% python3 -q
>>> import numpy as np
>>> import numpy.linalg as la
>>> np.set_printoptions(precision=1, suppress=True, linewidth=140, floatmode="fixed")
>>> W0 = np.load("run12.npy")
>>> print(W0)
[[3 0 4 0 4 1]
 [4 0 1 0 1 1]
 [5 0 1 0 5 2]]
>>> print(np.round(la.norm(W0) ** 2 / la.norm(W0, 2) ** 2, 1))
1.1
>>> print(round(la.norm(W0, "nuc"), 1))
14.9
>>> print(la.norm(W0, axis=0))
[7.1 0.0 4.2 0.0 6.5 2.4]
>>> print(np.diff(W0, axis=0))
[[ 1  0 -3  0 -3  0]
 [ 1  0  0  0  4  1]]
>>> print(np.abs(W0).max())
5
>>> print(round(float(la.norm(W0)), 1))
10.8
>>> def softmax(z):
...     e = np.exp(z - z.max(axis=-1, keepdims=True))
...     return e / e.sum(axis=-1, keepdims=True)
... 
>>> print(softmax(W0).sum(axis=1))
[1.0 1.0 1.0]
>>> att = W0 @ W0.T / np.sqrt(6)
>>> print(softmax(att)[2] @ W0)
[5.0 0.0 1.0 0.0 5.0 2.0]
>>> print(softmax(att).round(6).argmax(axis=1))
[0 2 2]
>>> left, sv, VT = la.svd(W0, full_matrices=False)
>>> print((sv > 1e-8).sum())
3
>>> print(left.shape, sv.shape, VT.shape)
(3, 3) (3,) (3, 6)
>>> print(np.round(left.T @ W0 @ VT.T, 1) + 0)
[[10.2  0.0  0.0]
 [ 0.0  2.9  0.0]
 [ 0.0  0.0  1.9]]
>>> print(sv / sv[0])
[1.0 0.3 0.2]
>>> print(np.round(np.abs(VT[0]), 1) + 0)
[0.7 0.0 0.3 0.0 0.6 0.2]
>>> print(W0.ravel(order="F"))
[3 4 5 0 0 0 4 1 1 0 0 0 4 1 5 1 1 2]
>>> t3 = W0.reshape(3, 2, -1)
>>> print(t3.transpose(1, 0, 2))
[[[3 0 4]
  [4 0 1]
  [5 0 1]]

 [[0 4 1]
  [0 1 1]
  [0 5 2]]]
>>> K = np.array([[0.0, 1.0, 0.0, 0.0, 0.0],
...     [2.0, 0.0, 2.0, 0.0, 0.0],
...     [2.0, 1.0, 3.0, 0.0, 0.0],
...     [0.0, 0.0, 0.0, -2.0, -1.0],
...     [0.0, 0.0, 0.0, -3.0, -2.0]])
>>> rng = np.random.default_rng(15)
>>> labels = rng.permutation(5)
>>> print(labels)
[2 0 3 4 1]
>>> out = K[labels][:, labels]
>>> print(np.sort(np.abs(la.eigvals(out))))
[0.3 0.4 1.3 3.7 3.9]
>>> out = np.array([[0, -2, -2], [1, 1, 2], [1, 2, -1], [-1, 1, -2], [2, -2, 2]])
>>> print(np.einsum("ij,ij->i", K, K))
[ 1.0  8.0 14.0  5.0 13.0]
>>> print(np.einsum("ik,kj->ji", K, out))
[[ 1.0  2.0  4.0  0.0 -1.0]
 [ 1.0  0.0  3.0  0.0  1.0]
 [ 2.0 -6.0 -5.0  2.0  2.0]]
>>> print(la.matrix_rank(np.vstack([K, out.T])))
5
>>> vals, vecs = la.eig(K)
>>> print(np.sort(la.eigvals(K.T)))
[-3.7 -1.3 -0.3  0.4  3.9]
>>> print(np.round(K @ vecs[:, 0] - vals[0] * vecs[:, 0], 1) + 0)
[0.0 0.0 0.0 0.0 0.0]
>>> print(np.sort(la.eigvals(la.inv(K))))
[-3.7 -0.8 -0.3  0.3  2.5]
